$ ipython --no-banner

In [1]: import numpy as np

In [2]: np.set_printoptions(precision=3, suppress=True, linewidth=160, legacy="1.25")

In [3]: tidy = lambda a: np.round(a, 3) + 0

In [4]: F = np.diag(3 * np.array([2, -3, -1, -1, 2, -2, 2, -3])) + np.array([[-2, 2, -1, 2, 0, 1, 0, 2],
   ...:     [-2, -1, 1, 0, -2, 1, 1, 0],
   ...:     [2, 0, 1, -2, -1, 0, 2, -2],
   ...:     [2, -2, -2, 0, 0, -1, 2, -2],
   ...:     [-2, 2, 0, 2, 0, 0, 0, 2],
   ...:     [2, -2, -2, 1, 1, 1, -1, -1],
   ...:     [-2, -1, 0, -2, -1, 2, -1, -2],
   ...:     [0, -2, -1, 2, -1, -1, -1, 2]])

In [5]: F
Out[5]: 
array([[  4,   2,  -1,   2,   0,   1,   0,   2],
       [ -2, -10,   1,   0,  -2,   1,   1,   0],
       [  2,   0,  -2,  -2,  -1,   0,   2,  -2],
       [  2,  -2,  -2,  -3,   0,  -1,   2,  -2],
       [ -2,   2,   0,   2,   6,   0,   0,   2],
       [  2,  -2,  -2,   1,   1,  -5,  -1,  -1],
       [ -2,  -1,   0,  -2,  -1,   2,   5,  -2],
       [  0,  -2,  -1,   2,  -1,  -1,  -1,  -7]])

In [6]: Y = np.linalg.inv(F)

In [7]: tidy(np.linalg.cond(F))
Out[7]: 34.137

In [8]: np.allclose(Y, F.T)
Out[8]: False

In [9]: (np.abs(Y) > 1e-9).astype(int)
Out[9]: 
array([[1, 1, 1, 1, 1, 1, 1, 1],
       [1, 1, 1, 1, 1, 1, 1, 1],
       [1, 1, 1, 1, 1, 1, 1, 1],
       [1, 1, 1, 1, 1, 1, 1, 1],
       [1, 1, 1, 1, 1, 1, 1, 1],
       [1, 1, 1, 1, 1, 1, 1, 1],
       [1, 1, 1, 1, 1, 1, 1, 1],
       [1, 1, 1, 1, 1, 1, 1, 1]])

In [10]: tidy(np.linalg.det(F) * Y)
Out[10]: 
array([[-25270.,   8640.,  67180., -51942.,  10698.,   5178.,  -8172.,  -6922.],
       [  2160.,   7660.,  -4860.,   8028.,   1628.,   -972.,  -2772.,   1108.],
       [-28470.,  21760., 156960., -91362.,  25108.,   6618., -31592., -11622.],
       [-10190.,  -3640.,  -8040.,  23374.,  -3016.,  -9866.,  -8256.,  -4386.],
       [ -6940.,   3680.,  36260., -35428.,  -8748.,   7252.,   -728.,  -5548.],
       [ -1070.,  -8000., -28560.,   7722.,  -8988.,  19062.,  13072.,  -3378.],
       [-13280.,   4900.,  29880., -10820.,   4060., -10540., -27000.,   1140.],
       [  3580.,  -6420., -28700.,  22940.,  -2960.,  -5740.,   5040.,  13000.]])

In [11]: tidy(F @ Y)
Out[11]: 
array([[1., 0., 0., 0., 0., 0., 0., 0.],
       [0., 1., 0., 0., 0., 0., 0., 0.],
       [0., 0., 1., 0., 0., 0., 0., 0.],
       [0., 0., 0., 1., 0., 0., 0., 0.],
       [0., 0., 0., 0., 1., 0., 0., 0.],
       [0., 0., 0., 0., 0., 1., 0., 0.],
       [0., 0., 0., 0., 0., 0., 1., 0.],
       [0., 0., 0., 0., 0., 0., 0., 1.]])

In [12]: Y = np.array([[7, 0], [2, 1]])

In [13]: data = np.tile(Y, (2, 2))

In [14]: data
Out[14]: 
array([[7, 0, 7, 0],
       [2, 1, 2, 1],
       [7, 0, 7, 0],
       [2, 1, 2, 1]])

In [15]: hat = np.triu(np.array([[-4, 3, -8, -5], [9, 1, -9, -3], [3, -1, 2, -8], [-1, -3, 8, -7]]), 1) + np.eye(4)

In [16]: Y = hat @ data @ np.linalg.inv(hat)

In [17]: np.linalg.matrix_rank(Y)
Out[17]: 2

In [18]: Y
Out[18]: 
array([[ -53.,  157.,  936., 7692.],
       [ -67.,  199., 1188., 9764.],
       [  -9.,   19.,   90.,  724.],
       [   2.,   -5.,  -27., -220.]])

In [19]: tidy(np.linalg.det(Y))
Out[19]: 0.0

In [20]: tidy(np.poly(Y))
Out[20]: array([  1., -16.,  28.,   0.,   0.])

In [21]: feats = np.load("test11.npy")

In [22]: feats
Out[22]: 
array([[ 0.611, -0.333, -0.602,  0.269],
       [ 3.296, -1.7  , -3.271,  1.603],
       [ 1.46 , -0.721, -1.453,  0.748],
       [ 0.643, -0.318, -0.643,  0.3  ],
       [ 0.285, -0.117, -0.292,  0.174],
       [-3.151,  1.55 ,  3.114, -1.517],
       [-1.494,  0.709,  1.449, -0.777],
       [-1.781,  0.85 ,  1.749, -0.88 ],
       [ 2.176, -1.077, -2.189,  1.074],
       [-2.802,  1.383,  2.768, -1.414],
       [-2.313,  1.152,  2.305, -1.176],
       [-1.377,  0.692,  1.367, -0.677],
       [-0.342,  0.184,  0.336, -0.173],
       [ 1.181, -0.594, -1.199,  0.599],
       [ 0.161, -0.084, -0.168,  0.058],
       [ 2.228, -1.078, -2.17 ,  1.09 ],
       [-2.645,  1.312,  2.654, -1.332],
       [-0.963,  0.494,  0.989, -0.515],
       [-0.556,  0.257,  0.516, -0.231],
       [ 1.586, -0.782, -1.564,  0.776],
       [ 0.675, -0.326, -0.664,  0.352],
       [ 0.823, -0.416, -0.806,  0.396],
       [ 3.501, -1.736, -3.452,  1.797],
       [-0.121,  0.058,  0.131, -0.075],
       [ 1.982, -0.972, -1.992,  0.968],
       [-0.842,  0.452,  0.881, -0.423],
       [-1.72 ,  0.847,  1.741, -0.842],
       [-1.186,  0.572,  1.212, -0.616],
       [ 1.978, -0.999, -1.952,  0.982],
       [-0.136,  0.072,  0.155, -0.078],
       [-0.815,  0.417,  0.831, -0.397],
       [ 1.04 , -0.517, -1.045,  0.526],
       [-2.587,  1.287,  2.601, -1.291]])

In [23]: cen = feats - feats.mean(axis=0)

In [24]: vecs = np.linalg.svd(cen)[2][:1]

In [25]: Y = cen - cen @ vecs.T @ vecs

In [26]: tidy(np.diag(vecs.T @ vecs))
Out[26]: array([0.403, 0.099, 0.398, 0.1  ])

In [27]: tidy(np.linalg.norm(Y) / np.linalg.norm(cen))
Out[27]: 0.012

In [28]: tidy(np.cov(cen @ vecs.T, rowvar=False))
Out[28]: 7.835

In [29]: np.linalg.norm(Y, axis=1).round(6).argmax()
Out[29]: 1

In [30]: Uu, sigma, vt = np.linalg.svd(feats)

In [31]: np.argmax(sigma[:-1] / (sigma[1:] + 1e-6)) + 1
Out[31]: 1

In [32]: Y = Uu[:, :1] @ np.diag(sigma[:1]) @ vt[:1]

In [33]: tidy(np.abs(feats - Y).max())
Out[33]: 0.062

In [34]: tidy(np.linalg.norm(feats - Y, 2)), tidy(sigma[1])
Out[34]: (0.141, 0.141)

In [35]: tidy(np.linalg.norm(feats - Y) / np.linalg.norm(feats))
Out[35]: 0.012

In [36]: J = np.load("m.npy")

In [37]: J
Out[37]: 
array([[ 0.,  0.,  0.],
       [ 0.,  0., -1.],
       [ 0., -1.,  0.]])

In [38]: w, vecs = np.linalg.eigh(J)

In [39]: vec = np.array([4, 0, -3])

In [40]: vec @ J @ vec
Out[40]: 0.0

In [41]: vec @ J @ vec / (vec @ vec), w[0], w[-1]
Out[41]: (0.0, -1.0, 1.0)

In [42]: tidy(vecs * np.abs(w) @ vecs.T)
Out[42]: 
array([[0., 0., 0.],
       [0., 1., 0.],
       [0., 0., 1.]])

In [43]: d = np.linalg.norm(feats[:, None] - feats[None], axis=-1)

In [44]: (d + 1e9 * np.eye(33)).round(6).argmin(axis=1)
Out[44]: array([ 3, 22, 19,  0, 14,  9, 11, 26, 15, 16, 32,  6, 18, 31,  4,  8, 32, 25, 12,  2,  3, 20,  1, 29, 28, 30,  7, 11, 24, 23, 25, 13, 16])

In [45]: d[26].round(6).argsort(kind="stable")[:4]
Out[45]: array([26,  7,  6, 11])

In [46]: np.unravel_index(d.round(6).argmax(), d.shape)
Out[46]: (5, 22)

In [47]: tidy(d[:5, :5])
Out[47]: 
array([[0.   , 4.24 , 1.351, 0.062, 0.508],
       [4.24 , 0.   , 2.892, 4.19 , 4.742],
       [1.351, 2.892, 0.   , 1.299, 1.85 ],
       [0.062, 4.19 , 1.299, 0.   , 0.555],
       [0.508, 4.742, 1.85 , 0.555, 0.   ]])
